>>> import numpy as np
>>> import numpy.linalg as la
>>> np.set_printoptions(precision=2, suppress=True, linewidth=140)
>>> rnd = lambda a: np.round(a, 2) + 0
>>> A = np.diag(np.array([7, 2, -8, -6]))
>>> print(A)
[[ 7  0  0  0]
 [ 0  2  0  0]
 [ 0  0 -8  0]
 [ 0  0  0 -6]]
>>> rng = np.random.default_rng(3988)
>>> A2 = A + rng.integers(-2, 3, (4, 3)) @ rng.integers(-2, 3, (3, 4))
>>> print(A2)
[[  3  -1   3   0]
 [  0  -1   1  -4]
 [ -4   1  -1  -2]
 [ -2  -5   3 -12]]
>>> print(np.abs(A2 - A).sum(axis=1))
[ 8  8 14 16]
>>> print(A2 - A)
[[-4 -1  3  0]
 [ 0 -3  1 -4]
 [-4  1  7 -2]
 [-2 -5  3 -6]]
>>> theta = np.radians(135)
>>> r_ = np.eye(4)
>>> r_[0, 0] = r_[3, 3] = np.cos(theta)
>>> r_[0, 3], r_[3, 0] = -np.sin(theta), np.sin(theta)
>>> print(rnd(r_))
[[-0.71  0.    0.   -0.71]
 [ 0.    1.    0.    0.  ]
 [ 0.    0.    1.    0.  ]
 [ 0.71  0.    0.   -0.71]]
>>> A2 = A @ r_.T
>>> print(np.allclose(A @ A.T, A2 @ A2.T))
True
>>> W0 = np.array([[3, 1, 0], [0, 0, 0], [-9, -3, 0]])
>>> rank = la.matrix_rank(W0)
>>> print(rank)
1
>>> null = la.svd(W0)[2][rank:].T
>>> print([int(la.matrix_rank(W0[:i])) for i in range(1, len(W0) + 1)])
[1, 1, 1]
>>> print(rnd(W0 @ null))
[[0. 0.]
 [0. 0.]
 [0. 0.]]
>>> print(la.matrix_rank(W0.T @ W0), la.matrix_rank(W0 @ W0.T))
1 1
>>> m1 = (rng.random((4, 4)) < 0.3) + np.eye(4)
>>> m1 /= m1.sum(axis=1, keepdims=True)
>>> print(m1)
[[0.5 0.  0.5 0. ]
 [0.  1.  0.  0. ]
 [0.  0.  0.5 0.5]
 [0.  0.  0.  1. ]]
>>> O = m1.astype(float).copy()
>>> for j in range(4):
...     O[:, j] -= O[:, :j] @ (O[:, :j].T @ O[:, j])
...     O[:, j] /= la.norm(O[:, j])
... 
>>> print(O.T @ O)
[[1. 0. 0. 0.]
 [0. 1. 0. 0.]
 [0. 0. 1. 0.]
 [0. 0. 0. 1.]]
>>> print(O.T @ m1)
[[0.5 0.  0.5 0. ]
 [0.  1.  0.  0. ]
 [0.  0.  0.5 0.5]
 [0.  0.  0.  1. ]]
>>> print(O)
[[1. 0. 0. 0.]
 [0. 1. 0. 0.]
 [0. 0. 1. 0.]
 [0. 0. 0. 1.]]
>>> F = np.load("sample14.npy")
>>> print(F)
[[1 0 0 0]
 [0 1 0 0]
 [2 1 1 0]
 [1 1 1 1]]
>>> print(la.matrix_power(F - np.diag(np.diag(F)), 4))
[[0 0 0 0]
 [0 0 0 0]
 [0 0 0 0]
 [0 0 0 0]]
>>> print(la.matrix_rank(F - F[0, 0] * np.eye(4)))
2
>>> print(F @ F)
[[1 0 0 0]
 [0 1 0 0]
 [4 2 1 0]
 [4 3 2 1]]
>>> print([int(la.matrix_rank(la.matrix_power(F, p))) for p in range(1, 5)])
[4, 4, 4, 4]
>>> print(np.prod(np.diag(F)), rnd(la.det(F)))
1 1.0
>>> gram = F.T @ F
>>> print(rnd(la.eigvalsh(gram)[::-1]))
[9.89 1.36 0.64 0.12]
>>> print(np.diag(gram))
[6 3 2 1]
>>> print(la.matrix_rank(gram))
4
>>> w, evecs = la.eig(F)
>>> print(rnd(np.sort(la.eigvals(F @ F))))
[1. 1. 1. 1.]
